In [1]: import numpy as np

In [2]: from numpy import linalg as LA

In [3]: np.set_printoptions(suppress=True, linewidth=120)

In [4]: B = np.array([[2, 0], [3, 1]])

In [5]: W2 = np.array([[0, 5, 0], [-1, 5, 5], [1, -4, 5]])

In [6]: F = np.kron(B, W2)

In [7]: F
Out[7]: 
array([[  0,  10,   0,   0,   0,   0],
       [ -2,  10,  10,   0,   0,   0],
       [  2,  -8,  10,   0,   0,   0],
       [  0,  15,   0,   0,   5,   0],
       [ -3,  15,  15,  -1,   5,   5],
       [  3, -12,  15,   1,  -4,   5]])

In [8]: round(LA.norm(F[1] - F[4]), 2)
Out[8]: np.float64(10.1)

In [9]: round(float(LA.norm(F) ** 2 / LA.norm(F, 2) ** 2), 2)
Out[9]: 1.76

In [10]: round(float(LA.norm(F, 1)), 2), round(float(LA.norm(F, np.inf)), 2)
Out[10]: (70.0, 44.0)

In [11]: F[1] @ F[4]
Out[11]: np.int64(306)

In [12]: np.round(LA.norm(F, "nuc"), 2)
Out[12]: np.float64(68.41)

In [13]: B = np.array([[0, 6], [9, 9], [1, 6], [5, 3], [6, 2], [7, 2]])

In [14]: np.einsum("ij,ij->", F, B)
ValueError: operands could not be broadcast together with remapped shapes [original->remapped]: (6,6)->(6,6) (6,2)->(6,2) 


In [15]: np.einsum("ik,kj->ij", F, B)
Out[15]: 
array([[ 90,  90],
       [100, 138],
       [-62,   0],
       [165, 145],
       [210, 224],
       [-77,   5]])

In [16]: B @ F
ValueError: matmul: Input operand 1 has a mismatch in its core dimension 0, with gufunc signature (n?,k),(k,m?)->(n?,m?) (size 6 is different from 2)


In [17]: np.einsum("ij,ij->i", F, F)
Out[17]: array([100, 204, 168, 250, 510, 420])

In [18]: np.einsum("ij->j", F)
Out[18]: array([ 0, 30, 50,  0,  6, 10])

In [19]: LA.matrix_rank(F @ B)
Out[19]: np.int64(2)

In [20]: np.einsum("ik,kj->ji", F, B)
Out[20]: 
array([[ 90, 100, -62, 165, 210, -77],
       [ 90, 138,   0, 145, 224,   5]])

In [21]: np.vstack([F, B.T]).shape
Out[21]: (8, 6)

In [22]: U, sig, Vt = LA.svd(F, full_matrices=False)

In [23]: sig.round(2)
Out[23]: array([30.66, 25.83,  4.47,  3.77,  3.2 ,  0.47])

In [24]: np.abs(U[:, 0]).round(6).argmax()
Out[24]: np.int64(4)

In [25]: np.allclose(U * sig @ Vt, F)
Out[25]: True

In [26]: u = np.array([-1, 1, -1, 1, 0, 2])

In [27]: B = F + np.outer(u, np.eye(6)[1])

In [28]: LA.matrix_rank(LA.inv(B) - LA.inv(F), tol=1e-8)
Out[28]: np.int64(1)

In [29]: LA.matrix_rank(B - F)
Out[29]: np.int64(1)

In [30]: round(LA.det(B) / LA.det(F), 2), round(1 + LA.solve(F, u)[1], 2)
Out[30]: (np.float64(0.9), np.float64(0.9))

In [31]: B = LA.invert(F)
AttributeError: module 'numpy.linalg' has no attribute 'invert'


In [32]: B = LA.inv(F)

In [33]: np.allclose(B, F.T)
Out[33]: False

In [34]: np.round(LA.det(F) * B, 2) + 0
Out[34]: 
array([[  9000.,  -5000.,   5000.,      0.,      0.,      0.],
       [  2000.,      0.,      0.,      0.,      0.,      0.],
       [  -200.,   1000.,   1000.,      0.,      0.,      0.],
       [-27000.,  15000., -15000.,  18000., -10000.,  10000.],
       [ -6000.,      0.,      0.,   4000.,      0.,      0.],
       [   600.,  -3000.,  -3000.,   -400.,   2000.,   2000.]])

In [35]: np.round(F @ B, 2) + 0
Out[35]: 
array([[1., 0., 0., 0., 0., 0.],
       [0., 1., 0., 0., 0., 0.],
       [0., 0., 1., 0., 0., 0.],
       [0., 0., 0., 1., 0., 0.],
       [0., 0., 0., 0., 1., 0.],
       [0., 0., 0., 0., 0., 1.]])

In [36]: A = np.load("x.npy")

In [37]: A
Out[37]: 
array([[-5, -2,  0,  0,  0,  0],
       [ 3,  2,  0,  0,  0,  0],
       [-5, -4,  0,  0,  0,  0],
       [ 0,  0, -5, -2,  0,  0],
       [ 0,  0,  3,  2,  0,  0],
       [ 0,  0, -5, -4,  0,  0],
       [ 0,  0,  0,  0, -5, -2],
       [ 0,  0,  0,  0,  3,  2],
       [ 0,  0,  0,  0, -5, -4]])

In [38]: q, V = LA.qr(A[:, :3])[0], LA.qr(A[:, 3:])[0]

In [39]: sig = LA.svd(q.T @ V, compute_uv=False)

In [40]: round(LA.norm(q @ q.T - V @ V.T, 2), 2)
Out[40]: np.float64(1.0)

In [41]: np.round(np.degrees(np.arccos(sig.clip(0, 1))), 2)
Out[41]: array([16.92, 90.  , 90.  ])

In [42]: (sig > 0.9).sum()
Out[42]: np.int64(1)

In [43]: rng = np.random.default_rng(467843)

In [44]: labels = rng.permutation(6)

In [45]: B = F[:, labels] * rng.choice([-1, 1], 6)

In [46]: B
Out[46]: 
array([[ 10,   0,   0,   0,   0,   0],
       [ 10,   0,   0,   2,   0,  10],
       [ -8,   0,   0,  -2,   0,  10],
       [ 15,   5,   0,   0,   0,   0],
       [ 15,   5,   1,   3,  -5,  15],
       [-12,  -4,  -1,  -3,  -5,  15]])

In [47]: U, _, Vt = LA.svd(F.T @ B)

In [48]: np.round(LA.lstsq(F, B)[0], 2) + 0
Out[48]: 
array([[ 0.,  0.,  0., -1.,  0.,  0.],
       [ 1.,  0.,  0.,  0.,  0.,  0.],
       [ 0.,  0.,  0.,  0.,  0.,  1.],
       [ 0.,  0., -1.,  0.,  0.,  0.],
       [ 0.,  1.,  0.,  0.,  0.,  0.],
       [ 0.,  0.,  0.,  0., -1.,  0.]])

In [49]: labels
Out[49]: array([1, 4, 3, 0, 5, 2])

In [50]: B = np.c_[A[:, :4] @ np.array([[-8, -2, 6, 7], [-1, -1, -5, 9], [9, 6, -1, 0], [-6, -2, -4, 2]]), np.array([-2, 2, 3, -1, 2, 0, 2, 3, 2])]

In [51]: B
Out[51]: 
array([[ 42,  12, -20, -53,  -2],
       [-26,  -8,   8,  39,   2],
       [ 44,  14, -10, -71,   3],
       [-33, -26,  13,  -4,  -1],
       [ 15,  14, -11,   4,   2],
       [-21, -22,  21,  -8,   0],
       [  0,   0,   0,   0,   2],
       [  0,   0,   0,   0,   3],
       [  0,   0,   0,   0,   2]])

In [52]: np.round(LA.norm(LA.qr(A)[0].T @ B, axis=0) ** 2 / ((B ** 2).sum(axis=0) + 1e-12), 2)
Out[52]: array([1.  , 1.  , 1.  , 1.  , 0.39])

In [53]: LA.matrix_rank(B)
Out[53]: np.int64(5)

In [54]: np.round(LA.lstsq(A, B[:, 0])[0], 2) + 0
Out[54]: array([-8., -1.,  9., -6.,  0.,  0.])

In [55]: LA.matrix_rank(np.c_[A, B])
Out[55]: np.int64(7)

In [56]: B = A / np.sqrt((A ** 2).mean(axis=1, keepdims=True))

In [57]: LA.matrix_rank(B) == LA.matrix_rank(A)
Out[57]: np.True_

In [58]: LA.matrix_rank(A - A.mean(axis=1, keepdims=True))
Out[58]: np.int64(5)

In [59]: x0 = np.array([3, 0, 3, 2, 3, 5])

In [60]: A @ np.eye(6)[5]
Out[60]: array([ 0.,  0.,  0.,  0.,  0.,  0., -2.,  2., -4.])

In [61]: x0 @ A
ValueError: matmul: Input operand 1 has a mismatch in its core dimension 0, with gufunc signature (n?,k),(k,m?)->(n?,m?) (size 9 is different from 6)


In [62]: A @ x0
Out[62]: array([-15,   9, -15, -19,  13, -23, -25,  19, -35])

In [63]: np.sign((A @ x0).round(6))
Out[63]: array([-1,  1, -1, -1,  1, -1, -1,  1, -1])

In [64]: J = np.load("out4.npy")

In [65]: J
Out[65]: 
array([[ 1,  0,  3],
       [ 0,  3,  0],
       [ 1,  0, -2]])

In [66]: B = J / np.sqrt((J ** 2).mean(axis=1, keepdims=True))

In [67]: B[0].round(2)
Out[67]: array([0.55, 0.  , 1.64])

In [68]: LA.matrix_rank(B) == LA.matrix_rank(J)
Out[68]: np.True_

In [69]: x0 = np.array([8, 2, 0])

In [70]: rhs = J @ x0

In [71]: coef, lr = np.zeros(3), 1 / LA.norm(J, 2) ** 2

In [72]: for i in range(200):
    ...:     coef -= lr * J.T @ (J @ coef - rhs)
    ...:     if i % 50 == 0: print(i, round(LA.norm(J @ coef - rhs), 2))
    ...: 
0 9.59
50 0.0
100 0.0
150 0.0

In [73]: coef.round(2) + 0
Out[73]: array([8., 2., 0.])

In [74]: np.round(LA.det(J), 2)
Out[74]: np.float64(-15.0)

In [75]: (J + J.T) / 2
Out[75]: 
array([[ 1.,  0.,  2.],
       [ 0.,  3.,  0.],
       [ 2.,  0., -2.]])

In [76]: J @ J
Out[76]: 
array([[ 4,  0, -3],
       [ 0,  9,  0],
       [-1,  0,  7]])

In [77]: LA.matrix_power(J, 3)
Out[77]: 
array([[  1,   0,  18],
       [  0,  27,   0],
       [  6,   0, -17]])

In [78]: E = np.loadtxt("dump.csv", delimiter=",")

In [79]: E
Out[79]: 
array([[1., 0., 0.],
       [3., 1., 2.],
       [0., 1., 2.],
       [3., 3., 6.]])

In [80]: B = np.array([[1, 2], [2, 0], [3, 2]])

In [81]: np.vstack([E, B.T]).shape
Out[81]: (6, 3)

In [82]: B @ E
ValueError: matmul: Input operand 1 has a mismatch in its core dimension 0, with gufunc signature (n?,k),(k,m?)->(n?,m?) (size 4 is different from 2)


In [83]: np.einsum("ik,kj->ji", E, B)
Out[83]: 
array([[ 1., 11.,  8., 27.],
       [ 2., 10.,  4., 18.]])

In [84]: np.einsum("ij,ij->", E, B)
ValueError: operands could not be broadcast together with remapped shapes [original->remapped]: (4,3)->(4,3) (3,2)->(3,2) 


In [85]: theta = np.radians(15)

In [86]: Rm = np.eye(3)

In [87]: Rm[1, 1] = Rm[2, 2] = np.cos(theta)

In [88]: Rm[1, 2], Rm[2, 1] = -np.sin(theta), np.sin(theta)

In [89]: Rm.round(2)
Out[89]: 
array([[ 1.  ,  0.  ,  0.  ],
       [ 0.  ,  0.97, -0.26],
       [ 0.  ,  0.26,  0.97]])

In [90]: B = E @ Rm.T

In [91]: np.round(LA.svd(E, compute_uv=False), 2) + 0, np.round(LA.svd(B, compute_uv=False), 2) + 0
Out[91]: (array([8.33, 2.17, 0.  ]), array([8.33, 2.17, 0.  ]))

In [92]: q = Rm.astype(float).copy()

In [93]: for j in range(3):
    ...:     q[:, j] -= q[:, :j] @ (q[:, :j].T @ q[:, j])
    ...:     q[:, j] /= LA.norm(q[:, j])
    ...: 

In [94]: np.round(q.T @ q, 2) + 0
Out[94]: 
array([[1., 0., 0.],
       [0., 1., 0.],
       [0., 0., 1.]])

In [95]: np.round(q.T @ Rm, 2) + 0
Out[95]: 
array([[1., 0., 0.],
       [0., 1., 0.],
       [0., 0., 1.]])

In [96]: U, sig, Vt = LA.svd(E)

In [97]: np.argmax(sig[:-1] / (sig[1:] + 1e-6)) + 1
Out[97]: np.int64(2)

In [98]: B = U[:, :2] @ np.diag(sig[:2]) @ Vt[:2]

In [99]: LA.matrix_rank(B)
Out[99]: np.int64(2)

In [100]: B.round(2) + 0
Out[100]: 
array([[1., 0., 0.],
       [3., 1., 2.],
       [0., 1., 2.],
       [3., 3., 6.]])

In [101]: LA.cond(E) > 100
Out[101]: np.True_

In [102]: LA.matrix_rank(E, rtol=0.1)
Out[102]: np.int64(2)

In [103]: X = np.load("arr.npy")

In [104]: X
Out[104]: 
array([[-4, -2,  0, 10],
       [ 1, -1,  9, -4],
       [ 0,  1, -6,  1],
       [-2, -2,  6,  4],
       [ 3,  0,  9, -9]])

In [105]: x0 = np.array([-1, -1, 1, 0])

In [106]: h1 = np.maximum(X @ x0, 0)

In [107]: h1
Out[107]: array([ 6,  9,  0, 10,  6])

In [108]: np.flatnonzero(h1 > 1e-9)
Out[108]: array([0, 1, 3, 4])

In [109]: X.T @ h1
Out[109]: array([-17, -41, 195,  10])

In [110]: X * (h1 > 1e-9)[:, None]
Out[110]: 
array([[-4, -2,  0, 10],
       [ 1, -1,  9, -4],
       [ 0,  0,  0,  0],
       [-2, -2,  6,  4],
       [ 3,  0,  9, -9]])

In [111]: np.round(np.tanh(X @ x0), 2)
Out[111]: array([ 1.,  1., -1.,  1.,  1.])

In [112]: np.maximum(X @ (3 * x0), 0)
Out[112]: array([18, 27,  0, 30, 18])
